$ ipython --no-banner

In [1]: import numpy as np

In [2]: from numpy import linalg as LA

In [3]: np.set_printoptions(precision=3, suppress=True, linewidth=160)

In [4]: m1 = np.load("a.npy")

In [5]: m1
Out[5]: 
array([[ 0.,  0.,  0., -1.,  0.,  2.],
       [ 0.,  0.,  0.,  2., -2.,  0.],
       [ 0.,  0.,  0.,  2., -3., -1.],
       [-1.,  2.,  2.,  0.,  0.,  0.],
       [ 0., -2., -3.,  0.,  0.,  0.],
       [ 2.,  0., -1.,  0.,  0.,  0.]])

In [6]: x = np.array([2, 2, 2, -2, 3, 3])

In [7]: y = m1 @ x

In [8]: y
Out[8]: array([  8., -10., -16.,   6., -10.,   2.])

In [9]: LA.solve(m1, m1[:, 4])
Out[9]: array([ 0.,  0., -0.,  0.,  1.,  0.])

In [10]: LA.solve(m1, y)
Out[10]: array([ 2.,  2.,  2., -2.,  3.,  3.])

In [11]: LA.solve(m1, -1 * y)
Out[11]: array([-2., -2., -2.,  2., -3., -3.])

In [12]: LA.solve(m1, y + m1[:, 2])
Out[12]: array([ 2.,  2.,  3., -2.,  3.,  3.])

In [13]: evals, evecs = LA.eigh(m1)

In [14]: LA.eigvalsh(m1 @ m1)
Out[14]: array([ 0.393,  0.393,  4.06 ,  4.06 , 22.547, 22.547])

In [15]: (evals > 1e-8).sum(), (evals < -1e-8).sum()
Out[15]: (np.int64(3), np.int64(3))

In [16]: round(evals.sum(), 3), np.trace(m1)
Out[16]: (np.float64(-0.0), np.float64(0.0))

In [17]: LA.svd(m1, compute_uv=False)
Out[17]: array([4.748, 4.748, 2.015, 2.015, 0.627, 0.627])

In [18]: np.round(evecs.T @ m1 @ evecs, 3) + 0
Out[18]: 
array([[-4.748,  0.   ,  0.   ,  0.   ,  0.   ,  0.   ],
       [ 0.   , -2.015,  0.   ,  0.   ,  0.   ,  0.   ],
       [ 0.   ,  0.   , -0.627,  0.   ,  0.   ,  0.   ],
       [ 0.   ,  0.   ,  0.   ,  0.627,  0.   ,  0.   ],
       [ 0.   ,  0.   ,  0.   ,  0.   ,  2.015,  0.   ],
       [ 0.   ,  0.   ,  0.   ,  0.   ,  0.   ,  4.748]])

In [19]: np.round(evecs @ np.diag(evals) @ evecs.T, 3) + 0
Out[19]: 
array([[ 0.,  0.,  0., -1.,  0.,  2.],
       [ 0.,  0.,  0.,  2., -2.,  0.],
       [ 0.,  0.,  0.,  2., -3., -1.],
       [-1.,  2.,  2.,  0.,  0.,  0.],
       [ 0., -2., -3.,  0.,  0.,  0.],
       [ 2.,  0., -1.,  0.,  0.,  0.]])

In [20]: LA.eigvalsh(m1 + -1 * np.eye(6))
Out[20]: array([-5.748, -3.015, -1.627, -0.373,  1.015,  3.748])

In [21]: data, _ = LA.qr(np.array([[0.0, -0.1, 0.3, 0.0],
    ...:     [0.1, -1.4, -1.2, 1.5],
    ...:     [1.7, 1.0, 0.7, 1.1],
    ...:     [0.3, -0.1, 0.2, 0.0]]))

In [22]: data
Out[22]: 
array([[ 0.   , -0.067,  0.781, -0.621],
       [-0.058, -0.979, -0.166, -0.103],
       [-0.983,  0.088, -0.095, -0.129],
       [-0.173, -0.171,  0.594,  0.767]])

In [23]: x = np.array([5, 0, -9, 3])

In [24]: np.round(data.T @ (data @ x), 3) + 0
Out[24]: array([ 5.,  0., -9.,  3.])

In [25]: np.abs(LA.eigvals(data))
Out[25]: array([1., 1., 1., 1.])

In [26]: 4 - LA.matrix_rank(data - np.eye(4), tol=1e-8)
Out[26]: np.int64(1)

In [27]: np.round(np.poly(data), 3) + 0
Out[27]: array([ 1.   ,  0.307,  0.   , -0.307, -1.   ])

In [28]: np.kron(np.eye(2, dtype=int), data)
Out[28]: 
array([[ 0.   , -0.067,  0.781, -0.621,  0.   , -0.   ,  0.   , -0.   ],
       [-0.058, -0.979, -0.166, -0.103, -0.   , -0.   , -0.   , -0.   ],
       [-0.983,  0.088, -0.095, -0.129, -0.   ,  0.   , -0.   , -0.   ],
       [-0.173, -0.171,  0.594,  0.767, -0.   , -0.   ,  0.   ,  0.   ],
       [ 0.   , -0.   ,  0.   , -0.   ,  0.   , -0.067,  0.781, -0.621],
       [-0.   , -0.   , -0.   , -0.   , -0.058, -0.979, -0.166, -0.103],
       [-0.   ,  0.   , -0.   , -0.   , -0.983,  0.088, -0.095, -0.129],
       [-0.   , -0.   ,  0.   ,  0.   , -0.173, -0.171,  0.594,  0.767]])

In [29]: x = np.array([2, 4, 1, 3])

In [30]: y = data @ x

In [31]: y
Out[31]: array([-1.35 , -4.506, -2.098,  1.863])

In [32]: np.round(LA.solve(data.T, data[0]), 3) + 0
Out[32]: array([1., 0., 0., 0.])

In [33]: LA.solve(data, 5 * y)
Out[33]: array([10., 20.,  5., 15.])

In [34]: Y = LA.inv(data)

In [35]: (np.abs(Y) > 1e-9).astype(int)
Out[35]: 
array([[0, 1, 1, 1],
       [1, 1, 1, 1],
       [1, 1, 1, 1],
       [1, 1, 1, 1]])

In [36]: np.allclose(Y, data.T)
Out[36]: True

In [37]: Y.round(3) + 0
Out[37]: 
array([[ 0.   , -0.058, -0.983, -0.173],
       [-0.067, -0.979,  0.088, -0.171],
       [ 0.781, -0.166, -0.095,  0.594],
       [-0.621, -0.103, -0.129,  0.767]])

In [38]: np.round(data @ Y, 3) + 0
Out[38]: 
array([[1., 0., 0., 0.],
       [0., 1., 0., 0.],
       [0., 0., 1., 0.],
       [0., 0., 0., 1.]])

In [39]: np.round(LA.det(data) * Y, 3) + 0
Out[39]: 
array([[ 0.   ,  0.058,  0.983,  0.173],
       [ 0.067,  0.979, -0.088,  0.171],
       [-0.781,  0.166,  0.095, -0.594],
       [ 0.621,  0.103,  0.129, -0.767]])

In [40]: np.round(LA.inv(Y), 3) + 0
Out[40]: 
array([[ 0.   , -0.067,  0.781, -0.621],
       [-0.058, -0.979, -0.166, -0.103],
       [-0.983,  0.088, -0.095, -0.129],
       [-0.173, -0.171,  0.594,  0.767]])

In [41]: round(float(LA.cond(data)), 3)
Out[41]: 1.0

In [42]: K = np.load("case6.npy")

In [43]: K
Out[43]: 
array([[ -1.8,   0.4,   1. ,  -0.3,  32. ,   1.4,  -1.9,   0.4,  -1.7],
       [ -0.3,  -1.6,   0.2,  -1.3, -10. ,  -1.6,   0. ,  -0.2,  -2.5],
       [ -0.9,   0.8,   1.6,   0.3,  24. ,   1.2,  -0.3,  -0.6,  -1.3],
       [ -0.7,  -0.8,  -1. ,   1.4, -18. ,  -0.4,   1.5,   0.8,  -1.6],
       [ -0.9,  -0.2,  -0.3,  -0.9,  12. ,  -1.2,   0. ,  -1.2,   0.5],
       [  0. ,  -0.9,  -0.1,   0. ,  12. ,  -1.2,   0.6,  -2. ,   0.4],
       [ -1.4,   0.4,  -0.5,   1. ,  12. ,   1.9,   0.2,   0.6,   2.5]])

In [44]: W1 = np.array([[3, -1],
    ...:     [1, -1],
    ...:     [-1, 0],
    ...:     [3, -1],
    ...:     [2, -1],
    ...:     [0, -2],
    ...:     [1, 1],
    ...:     [0, -1],
    ...:     [3, 1]])

In [45]: b = np.array([-2, 1])

In [46]: H = np.maximum(K @ W1 + b, 0)

In [47]: (H > 0).mean(axis=0)
Out[47]: array([0.714, 0.286])

In [48]: W2 = np.array([[1, -2, 0], [0, 2, 1]])

In [49]: H @ W2
Out[49]: 
array([[ 48.1, -96.2,   0. ],
       [  0. ,  30.2,  15.1],
       [ 39.2, -78.4,   0. ],
       [  0. ,  38. ,  19. ],
       [ 18.2, -36.4,   0. ],
       [ 23. , -46. ,   0. ],
       [ 29.4, -58.8,   0. ]])

In [50]: W1 @ W2
Out[50]: 
array([[ 3, -8, -1],
       [ 1, -4, -1],
       [-1,  2,  0],
       [ 3, -8, -1],
       [ 2, -6, -1],
       [ 0, -4, -2],
       [ 1,  0,  1],
       [ 0, -2, -1],
       [ 3, -4,  1]])

In [51]: np.round(LA.norm(K, "nuc"), 3)
Out[51]: np.float64(65.108)

In [52]: np.round(LA.norm(K) ** 2 / LA.norm(K, 2) ** 2, 3)
Out[52]: np.float64(1.022)

In [53]: np.round(LA.norm(K[0], 1), 3), np.round(LA.norm(K[0], np.inf), 3)
Out[53]: (np.float64(40.9), np.float64(32.0))

In [54]: LA.norm(K, axis=1)
Out[54]: array([32.204, 10.641, 24.159, 18.267, 12.202, 12.279, 12.555])

In [55]: J = np.load("block8.npy")

In [56]: J
Out[56]: 
array([[0.165, 0.165, 0.071, 0.165, 0.071, 0.165, 0.165, 0.118, 0.071],
       [0.165, 0.165, 0.071, 0.165, 0.071, 0.165, 0.165, 0.118, 0.071],
       [0.071, 0.071, 0.03 , 0.071, 0.03 , 0.071, 0.071, 0.051, 0.03 ],
       [0.165, 0.165, 0.071, 0.165, 0.071, 0.165, 0.165, 0.118, 0.071],
       [0.071, 0.071, 0.03 , 0.071, 0.03 , 0.071, 0.071, 0.051, 0.03 ],
       [0.165, 0.165, 0.071, 0.165, 0.071, 0.165, 0.165, 0.118, 0.071],
       [0.165, 0.165, 0.071, 0.165, 0.071, 0.165, 0.165, 0.118, 0.071],
       [0.118, 0.118, 0.051, 0.118, 0.051, 0.118, 0.118, 0.084, 0.051],
       [0.071, 0.071, 0.03 , 0.071, 0.03 , 0.071, 0.071, 0.051, 0.03 ]])

In [57]: # null space of dimension 8

In [58]: t = np.radians(36)

In [59]: Rm = np.eye(9)

In [60]: Rm[4, 4] = Rm[8, 8] = np.cos(t)

In [61]: Rm[4, 8], Rm[8, 4] = -np.sin(t), np.sin(t)

In [62]: Rm
Out[62]: 
array([[ 1.   ,  0.   ,  0.   ,  0.   ,  0.   ,  0.   ,  0.   ,  0.   ,  0.   ],
       [ 0.   ,  1.   ,  0.   ,  0.   ,  0.   ,  0.   ,  0.   ,  0.   ,  0.   ],
       [ 0.   ,  0.   ,  1.   ,  0.   ,  0.   ,  0.   ,  0.   ,  0.   ,  0.   ],
       [ 0.   ,  0.   ,  0.   ,  1.   ,  0.   ,  0.   ,  0.   ,  0.   ,  0.   ],
       [ 0.   ,  0.   ,  0.   ,  0.   ,  0.809,  0.   ,  0.   ,  0.   , -0.588],
       [ 0.   ,  0.   ,  0.   ,  0.   ,  0.   ,  1.   ,  0.   ,  0.   ,  0.   ],
       [ 0.   ,  0.   ,  0.   ,  0.   ,  0.   ,  0.   ,  1.   ,  0.   ,  0.   ],
       [ 0.   ,  0.   ,  0.   ,  0.   ,  0.   ,  0.   ,  0.   ,  1.   ,  0.   ],
       [ 0.   ,  0.   ,  0.   ,  0.   ,  0.588,  0.   ,  0.   ,  0.   ,  0.809]])

In [63]: Y = J @ Rm.T

In [64]: np.round(LA.det(Rm), 3), round(float(np.trace(Rm)), 3)
Out[64]: (np.float64(1.0), 8.618)

In [65]: np.round(LA.svd(J, compute_uv=False), 3) + 0, np.round(LA.svd(Y, compute_uv=False), 3) + 0
Out[65]: 
(array([1., 0., 0., 0., 0., 0., 0., 0., 0.]),
 array([1., 0., 0., 0., 0., 0., 0., 0., 0.]))

In [66]: Uu, sig, vt = LA.svd(J)

In [67]: sig.round(3) + 0
Out[67]: array([1., 0., 0., 0., 0., 0., 0., 0., 0.])

In [68]: np.argmax(sig[:-1] / (sig[1:] + 1e-6)) + 1
Out[68]: np.int64(1)

In [69]: Y = Uu[:, :1] @ np.diag(sig[:1]) @ vt[:1]

In [70]: round(LA.norm(J - Y, 2), 3), round(sig[1], 3)
Out[70]: (np.float64(0.0), np.float64(0.0))

In [71]: Y
Out[71]: 
array([[0.165, 0.165, 0.071, 0.165, 0.071, 0.165, 0.165, 0.118, 0.071],
       [0.165, 0.165, 0.071, 0.165, 0.071, 0.165, 0.165, 0.118, 0.071],
       [0.071, 0.071, 0.03 , 0.071, 0.03 , 0.071, 0.071, 0.051, 0.03 ],
       [0.165, 0.165, 0.071, 0.165, 0.071, 0.165, 0.165, 0.118, 0.071],
       [0.071, 0.071, 0.03 , 0.071, 0.03 , 0.071, 0.071, 0.051, 0.03 ],
       [0.165, 0.165, 0.071, 0.165, 0.071, 0.165, 0.165, 0.118, 0.071],
       [0.165, 0.165, 0.071, 0.165, 0.071, 0.165, 0.165, 0.118, 0.071],
       [0.118, 0.118, 0.051, 0.118, 0.051, 0.118, 0.118, 0.084, 0.051],
       [0.071, 0.071, 0.03 , 0.071, 0.03 , 0.071, 0.071, 0.051, 0.03 ]])

In [72]: LA.matrix_rank(J, rtol=0.05)
Out[72]: np.int64(1)
